>>> import numpy as np
>>> import numpy.linalg as la
>>> np.set_printoptions(precision=1, suppress=True, linewidth=140)
>>> m1 = np.load("w.npy")
>>> m1
array([[-2.9,  1.3,  1.8],
       [ 6. ,  5.6,  1. ],
       [-5.7, -5.6, -1.1],
       [ 0.4,  0. , -0.5],
       [-2.5, -1.9,  0. ],
       [-3.5, -6.3, -3. ],
       [-1.1, -2.4, -1.2],
       [ 4.9,  3.9,  0.6],
       [ 4.1,  3.5,  0.1],
       [-0.9, -7. , -3.5]])
>>> Ac = m1 - m1.mean(axis=0)
>>> vecs = la.svd(Ac)[2][:2]
>>> M2 = Ac - Ac @ vecs.T @ vecs
>>> np.round(np.cov(Ac @ vecs.T, rowvar=False), 1) + 0
array([[33.9,  0. ],
       [ 0. ,  4.5]])
>>> (Ac @ vecs.T).std(axis=0)
array([5.5, 2. ])
>>> np.diag(vecs.T @ vecs)
array([0.9, 0.8, 0.3])
>>> C2 = np.cov(m1, rowvar=False)
>>> np.argwhere(np.triu(np.abs(np.corrcoef(m1.T)) > 0.8, 1))
array([[0, 1],
       [1, 2]])
>>> round(float(np.corrcoef(m1[:, 0], m1[:, 2])[0, 1]), 1)
0.4
>>> m1.std(axis=0)
array([3.7, 4.3, 1.6])
>>> C2
array([[15.4, 14.4,  2.7],
       [14.4, 20.2,  6.4],
       [ 2.7,  6.4,  2.8]])
>>> C2.shape
(3, 3)
>>> np.polyfit(m1[:, 0], m1[:, 2], 1)
array([ 0.2, -0.6])
>>> np.argsort(-m1.std(axis=0).round(6), kind="stable")
array([1, 0, 2])
>>> blk = np.stack([m1, -3 * m1, m1[::-1]])
>>> (blk @ m1.T).shape
(3, 10, 10)
>>> la.norm(blk, axis=(1, 2))
array([18.9, 56.7, 18.9])
>>> M2 = np.c_[m1[:, :2] @ np.array([[-3, 2], [2, -2]]), np.array([3, 2, 3, 4, 1, 2, 5, 0, 5, 2])]
>>> M2
array([[ 11.3,  -8.4,   3. ],
       [ -6.8,   0.8,   2. ],
       [  5.9,  -0.2,   3. ],
       [ -1.2,   0.8,   4. ],
       [  3.7,  -1.2,   1. ],
       [ -2.1,   5.6,   2. ],
       [ -1.5,   2.6,   5. ],
       [ -6.9,   2. ,   0. ],
       [ -5.3,   1.2,   5. ],
       [-11.3,  12.2,   2. ]])
>>> np.round(la.norm(M2 - m1 @ la.lstsq(m1, M2)[0], axis=0), 1) + 0
array([0., 0., 8.])
>>> d = la.norm(M2[:, None] - M2[None], axis=-1)
>>> d[:5, :5]
array([[ 0. , 20.3,  9.8, 15.6, 10.7],
       [20.3,  0. , 12.8,  5.9, 10.7],
       [ 9.8, 12.8,  0. ,  7.2,  3.1],
       [15.6,  5.9,  7.2,  0. ,  6.1],
       [10.7, 10.7,  3.1,  6.1,  0. ]])
>>> d[2].round(6).argsort(kind="stable")[:4]
array([2, 4, 3, 6])
>>> d.mean(axis=1).argmax()
np.int64(0)
>>> la.norm(M2, axis=1)
array([14.4,  7.1,  6.6,  4.3,  4. ,  6.3,  5.8,  7.2,  7.4, 16.7])
>>> d[2]
array([ 9.8, 12.8,  0. ,  7.2,  3.1,  9.9,  8.2, 13.3, 11.5, 21.2])
>>> la.matrix_rank(d ** 2)
np.int64(5)
